% python3 -q
>>> import numpy as np
>>> np.set_printoptions(suppress=True, linewidth=120)
>>> mat = np.load("w.npy")
>>> mat
array([[ 0.,  0.,  0.,  0.,  0.,  1., -1., -2.],
       [ 0.,  0.,  0.,  0.,  0., -3.,  2., -2.],
       [ 0.,  0.,  0.,  0.,  0.,  1., -3., -2.],
       [ 0.,  0.,  0.,  0.,  0.,  1.,  1.,  3.],
       [ 0.,  0.,  0.,  0.,  0.,  1., -1., -2.],
       [ 1., -3.,  1.,  1.,  1.,  0.,  0.,  0.],
       [-1.,  2., -3.,  1., -1.,  0.,  0.,  0.],
       [-2., -2., -2.,  3., -2.,  0.,  0.,  0.]])
>>> # looks like rank 6
>>> rank = np.linalg.matrix_rank(mat)
>>> rank
np.int64(6)
>>> ns = np.linalg.svd(mat)[2][rank:].T
>>> np.round(mat @ ns, 3) + 0
array([[0., 0.],
       [0., 0.],
       [0., 0.],
       [0., 0.],
       [0., 0.],
       [0., 0.],
       [0., 0.],
       [0., 0.]])
>>> [int(np.linalg.matrix_rank(mat[:i])) for i in range(1, len(mat) + 1)]
[1, 2, 3, 3, 3, 4, 5, 6]
>>> [int(np.linalg.matrix_rank(np.delete(mat, i, axis=0))) for i in range(8)]
[6, 6, 6, 6, 6, 5, 5, 5]
>>> U, sig, Vh = np.linalg.svd(mat)
>>> V = Vh[:(sig > 1e-8).sum()]
>>> rng = np.random.default_rng(194580)
>>> x = mat[1] + 5 * mat[6] + rng.integers(2) * np.eye(8)[6]
>>> x
array([ -5.,  10., -15.,   5.,  -5.,  -3.,   3.,  -2.])
>>> np.linalg.matrix_rank(np.vstack([mat, x]))
np.int64(6)
>>> ev, V = np.linalg.eigh(mat)
>>> x = np.array([3, 2, 1, 1, 2, 3, -2, 1])
>>> (np.sign(V[:, -1].round(6)) == np.sign(V[0, -1].round(6))).astype(int)
array([1, 0, 1, 0, 1, 1, 0, 0])
>>> np.round(np.linalg.eigvalsh(mat[1:, 1:]), 3) + 0
array([-5.07 , -4.627, -0.94 ,  0.   ,  0.94 ,  4.627,  5.07 ])
>>> t3 = np.stack([mat, 5 * mat, mat[::-1]])
>>> t3.shape
(3, 8, 8)
>>> np.round(np.linalg.norm(t3, axis=(1, 2)), 3)
array([10.392, 51.962, 10.392])
>>> np.linalg.matrix_rank(t3)
array([6, 6, 6])
>>> np.argsort(-np.linalg.norm(mat, axis=0).round(6), kind="stable")[:3]
array([7, 1, 6])
>>> np.linalg.matrix_rank(mat, rtol=0.1)
np.int64(6)
>>> A = np.loadtxt("test14.csv", delimiter=",")
>>> A
array([[-66.,   7.,  -4.,   6.,  -1.,   2.,  -9.,  -9.,   1.,  -3.,  -2.,   4.,  -9.,  -4.,  -6.,   9.],
       [  8., -37.,   2.,   4.,   4.,   2.,   8.,  -5.,   4.,   4.,  -5.,  -7.,   6.,   1.,   4.,   1.],
       [  2.,   9.,  -7.,   1.,   5.,   1.,  -5.,   8.,   4.,  -8.,  -7.,  -1.,  -4.,   8.,   5.,   3.],
       [ -8.,   3.,  -1., -36.,   1.,   0.,  -2.,   7.,   1.,  -5.,  -6.,  -6.,  -3.,  -2.,   3.,  -3.],
       [  5.,  -1.,   7.,  -9., -31.,   5.,  -2.,   7.,  -5.,  -5.,   2.,   4.,  -4.,  -7.,   1.,  -9.],
       [  2.,   9.,  -8.,  -2.,  -8.,  -9.,  -8.,  -4.,  -2.,   5.,  -6.,  -1.,  -6.,   1.,  -6.,   3.],
       [  9.,  -1.,  -5.,   8.,  -9.,   2., -67.,   3.,  -8.,   8.,   9.,  -3.,   8.,   1.,  -9.,   3.],
       [  1.,   4.,  -5.,   0.,  -7.,   2.,  -3.,  20.,   0.,   1.,   9.,   2.,   6.,   2.,   3.,  -9.],
       [ -7.,  -8.,   6.,   1.,   0.,   5.,  -2.,  -1.,  19.,   3.,   1.,  -2.,  -1.,   6.,  -6.,   7.],
       [  7.,   5.,   0.,  -9.,  -7.,   8.,   7.,  -3.,   4.,  63.,  -4.,  -4.,  -4.,  -4.,  -2.,   5.],
       [ -1.,   8.,   5.,  -6.,  -2.,  -1.,  -9.,  -8.,  -8.,  -4.,  43.,  -2.,   0.,   5.,   6.,   9.],
       [ -2.,  -2.,   9.,  -5.,   8.,   0.,   1.,  -4.,  -3.,   7.,   4.,  65.,  -9.,   5.,   6.,  -7.],
       [  7.,  -3.,   0.,   2.,   9.,   1.,  -6.,   4.,  -1.,   0.,   8.,   4., -52.,   3.,  -7.,   8.],
       [  0.,  -9.,  -9.,   3.,  -9.,  -3.,   2.,  -9.,   4.,   0.,   6.,  -2.,  -5.,  18.,  -6.,  -5.],
       [ -5.,  -4.,  -2.,  -7.,  -3.,   8.,   6.,  -4.,  -1.,  -5.,  -7.,  -5.,   5.,  -6., -54.,   4.],
       [  6.,  -9.,  -7.,  -8.,   1.,   8.,  -8.,  -6.,   6.,  -9.,  -1.,   1.,  -8.,   0.,   0.,  36.]])
>>> np.allclose(A, A.T)
False
>>> round(np.abs(np.linalg.eigvals(A)).max(), 3)
np.float64(64.342)
>>> x = np.array([1, 1, -3, -3, -1, 2, 2, -3, 2, -1, -3, 1, 3, -3, -2, 1])
>>> target = A @ x
>>> target
array([ -30.,    4.,  -15.,   87.,   17.,   29., -143.,  -64.,    1.,   47., -145.,  -31., -198.,  -31.,  225.,   96.])
>>> np.round(np.linalg.solve(A.T, A[0]), 3) + 0
array([1., 0., 0., 0., 0., 0., 0., 0., 0., 0., 0., 0., 0., 0., 0., 0.])
>>> np.round(np.linalg.solve(A, target), 3)
array([ 1.,  1., -3., -3., -1.,  2.,  2., -3.,  2., -1., -3.,  1.,  3., -3., -2.,  1.])
>>> A2 = np.array([[-1, -3, 1],
...     [1, 3, 1],
...     [-2, 0, 0],
...     [-1, 1, 0],
...     [-1, 3, -1],
...     [0, 3, -2],
...     [-1, -1, 1],
...     [2, 3, 3],
...     [1, -3, 2],
...     [0, -1, -1],
...     [-1, 3, 3],
...     [0, -1, 1],
...     [2, 2, -1],
...     [-1, 0, 0],
...     [3, 0, 0],
...     [3, 0, 1]])
>>> np.linalg.matrix_rank(np.vstack([A, A2.T]))
np.int64(16)
>>> np.einsum("ik,kj->ij", A, A2)
array([[  65.,  182.,  -77.],
       [ -40., -148.,  -67.],
       [  55.,   37.,   24.],
       [  67.,    7.,   -4.],
       [   4.,  -68.,   44.],
       [  15.,  -64.,   -2.],
       [  54.,   95.,  -50.],
       [  46.,   93.,   78.],
       [  -1.,  -45.,   14.],
       [  14., -119.,  -61.],
       [ -11.,  156.,  102.],
       [ -63.,  -63.,   43.],
       [-120.,  -61.,   85.],
       [ -68.,  -91.,    5.],
       [-127.,   -5.,  -52.],
       [ 101.,  -65.,   17.]])
>>> E = np.load("layer0.npy")
>>> E
array([[1, 1, 2, 1, 2, 0, 1, 1, 0, 1, 1, 1, 1, 0, 0],
       [1, 2, 3, 2, 2, 2, 2, 2, 1, 1, 2, 2, 2, 0, 0],
       [2, 3, 5, 3, 4, 2, 3, 3, 1, 2, 3, 3, 3, 0, 0],
       [1, 2, 3, 2, 2, 2, 2, 2, 1, 1, 2, 2, 2, 0, 0],
       [2, 2, 4, 2, 4, 0, 2, 2, 0, 2, 2, 2, 2, 0, 0],
       [0, 2, 2, 2, 0, 4, 2, 2, 2, 0, 2, 2, 2, 0, 0],
       [1, 2, 3, 2, 2, 2, 2, 2, 1, 1, 2, 2, 2, 0, 0],
       [1, 2, 3, 2, 2, 2, 2, 2, 1, 1, 2, 2, 2, 0, 0],
       [0, 1, 1, 1, 0, 2, 1, 1, 1, 0, 1, 1, 1, 0, 0],
       [1, 1, 2, 1, 2, 0, 1, 1, 0, 1, 1, 1, 1, 0, 0],
       [1, 2, 3, 2, 2, 2, 2, 2, 1, 1, 2, 2, 2, 0, 0],
       [1, 2, 3, 2, 2, 2, 2, 2, 1, 1, 2, 2, 2, 0, 0],
       [1, 2, 3, 2, 2, 2, 2, 2, 1, 1, 2, 2, 2, 0, 0],
       [0, 0, 0, 0, 0, 0, 0, 0, 0, 0, 0, 0, 0, 0, 0],
       [0, 0, 0, 0, 0, 0, 0, 0, 0, 0, 0, 0, 0, 0, 0]])
>>> W1 = np.array([[0, -2, 2, -1, -1, 0],
...     [2, 1, 0, 2, 2, 2],
...     [-1, 2, 0, 0, -1, -2],
...     [2, 0, 2, -2, 1, -2],
...     [1, -1, 1, 2, -1, -1],
...     [-2, -2, 2, -2, 0, 2],
...     [-1, 0, -1, 0, 1, 1],
...     [-1, -1, 0, 1, -1, 1],
...     [-1, -2, 2, 2, -2, -2],
...     [2, -2, 0, -1, 1, 1],
...     [1, 2, -2, 2, -1, -1],
...     [2, -1, 1, -2, -1, 2],
...     [-2, -2, 2, -1, 0, -1],
...     [-1, -1, 1, 1, 0, 2],
...     [-1, 0, 2, 0, 1, 2]])
>>> b = np.array([-1, 0, 1, 2, -1, 0])
>>> H = np.maximum(E @ W1 + b, 0)
>>> np.round((H > 0).mean(axis=0), 3)
array([0.733, 0.   , 1.   , 0.867, 0.   , 0.133])
>>> (H > 0).astype(int)
array([[1, 0, 1, 1, 0, 0],
       [1, 0, 1, 1, 0, 0],
       [1, 0, 1, 1, 0, 0],
       [1, 0, 1, 1, 0, 0],
       [1, 0, 1, 1, 0, 0],
       [0, 0, 1, 0, 0, 1],
       [1, 0, 1, 1, 0, 0],
       [1, 0, 1, 1, 0, 0],
       [0, 0, 1, 0, 0, 1],
       [1, 0, 1, 1, 0, 0],
       [1, 0, 1, 1, 0, 0],
       [1, 0, 1, 1, 0, 0],
       [1, 0, 1, 1, 0, 0],
       [0, 0, 1, 1, 0, 0],
       [0, 0, 1, 1, 0, 0]])
>>> H
array([[ 4,  0,  7,  4,  0,  0],
       [ 1,  0, 15,  2,  0,  0],
       [ 6,  0, 21,  4,  0,  0],
       [ 1,  0, 15,  2,  0,  0],
       [ 9,  0, 13,  6,  0,  0],
       [ 0,  0, 17,  0,  0,  4],
       [ 1,  0, 15,  2,  0,  0],
       [ 1,  0, 15,  2,  0,  0],
       [ 0,  0,  9,  0,  0,  2],
       [ 4,  0,  7,  4,  0,  0],
       [ 1,  0, 15,  2,  0,  0],
       [ 1,  0, 15,  2,  0,  0],
       [ 1,  0, 15,  2,  0,  0],
       [ 0,  0,  1,  2,  0,  0],
       [ 0,  0,  1,  2,  0,  0]])
>>> np.linalg.matrix_rank(H)
np.int64(4)
>>> W2 = np.array([[-3, -3, 0],
...     [-3, -3, 2],
...     [3, -1, -1],
...     [1, 0, -3],
...     [0, -1, -3],
...     [-3, 1, 3]])
>>> W1 @ W2
array([[ 11,   5,   0],
       [-13,  -9,  -4],
       [  3,  -4,   1],
       [  4, -11,  -5],
       [  8,  -1,  -9],
       [ 10,  12,   6],
       [ -3,   4,   1],
       [  4,   8,   1],
       [ 23,   7, -12],
       [ -4,   0,  -1],
       [-10,  -7,   0],
       [ -8,  -1,  12],
       [ 20,   9,  -6],
       [  4,   7,   0],
       [  3,   2,   1]])
>>> (H @ W2).round(6).argmax(axis=1)
array([0, 0, 0, 0, 0, 0, 0, 0, 0, 0, 0, 0, 0, 0, 0])
>>> H @ W2
array([[ 13, -19, -19],
       [ 44, -18, -21],
       [ 49, -39, -33],
       [ 44, -18, -21],
       [ 18, -40, -31],
       [ 39, -13,  -5],
       [ 44, -18, -21],
       [ 44, -18, -21],
       [ 21,  -7,  -3],
       [ 13, -19, -19],
       [ 44, -18, -21],
       [ 44, -18, -21],
       [ 44, -18, -21],
       [  5,  -1,  -7],
       [  5,  -1,  -7]])
>>> ev, V = np.linalg.eigh(E)
>>> x = np.array([0, 2, 1, 2, 1, 1, 1, 1, 0, 2, 0, 1, 0, 2, 0])
>>> (np.sign(V[:, -1].round(6)) == np.sign(V[0, -1].round(6))).astype(int)
array([1, 1, 1, 1, 1, 1, 1, 1, 1, 1, 1, 1, 1, 0, 0])
